$ python -q
>>> import numpy as np
>>> from numpy import linalg as LA
>>> np.set_printoptions(suppress=True, linewidth=120)
>>> X = np.loadtxt("layer6.csv", delimiter=",")
>>> X
array([[ 7.,  5.,  4.,  0.,  2., 36.,  9.,  5.,  9.],
       [ 6.,  5.,  5.,  8.,  1., 36.,  9.,  7.,  8.],
       [ 2.,  4.,  4.,  9.,  7., 24.,  6.,  1.,  2.],
       [ 3.,  0.,  3.,  4.,  2., 12.,  3.,  7.,  9.],
       [ 1.,  9.,  4.,  6.,  0., 24.,  6.,  9.,  2.],
       [ 7.,  8.,  4.,  6.,  7.,  4.,  1.,  1.,  6.]])
>>> # column 5 is much longer than the rest
>>> x0 = np.array([0, -1, 1, -2, -1, 2, 0, 2, 1])
>>> np.sign((X @ x0).round(6))
array([ 1.,  1.,  1.,  1.,  1., -1.])
>>> X @ (2 * x0)
array([176., 154.,  54.,  80., 102., -14.])
>>> X @ np.eye(9)[4]
array([2., 1., 7., 2., 0., 7.])
>>> X @ x0
array([88., 77., 27., 40., 51., -7.])
>>> (X @ x0).argmax()
np.int64(0)
>>> (X * x0).sum(axis=1)
array([88., 77., 27., 40., 51., -7.])
>>> out = np.array([[3, -1],
...     [-3, -1],
...     [3, 0],
...     [0, -2],
...     [1, -3],
...     [-1, 2],
...     [-2, -2],
...     [3, 1],
...     [-2, -3]])
>>> out.T @ X.T
array([[-37., -30., -24.,   5., -25.,   1.],
       [ 14.,   7., -14., -19.,  17., -59.]])
>>> X @ out
array([[-37.,  14.],
       [-30.,   7.],
       [-24., -14.],
       [  5., -19.],
       [-25.,  17.],
       [  1., -59.]])
>>> LA.matrix_rank(np.vstack([X, out.T]))
np.int64(8)
>>> np.vstack([X, out.T]).shape
(8, 9)
>>> np.einsum("ik,kj->ji", X, out)
array([[-37., -30., -24.,   5., -25.,   1.],
       [ 14.,   7., -14., -19.,  17., -59.]])
>>> LA.matrix_rank(X @ out)
np.int64(2)
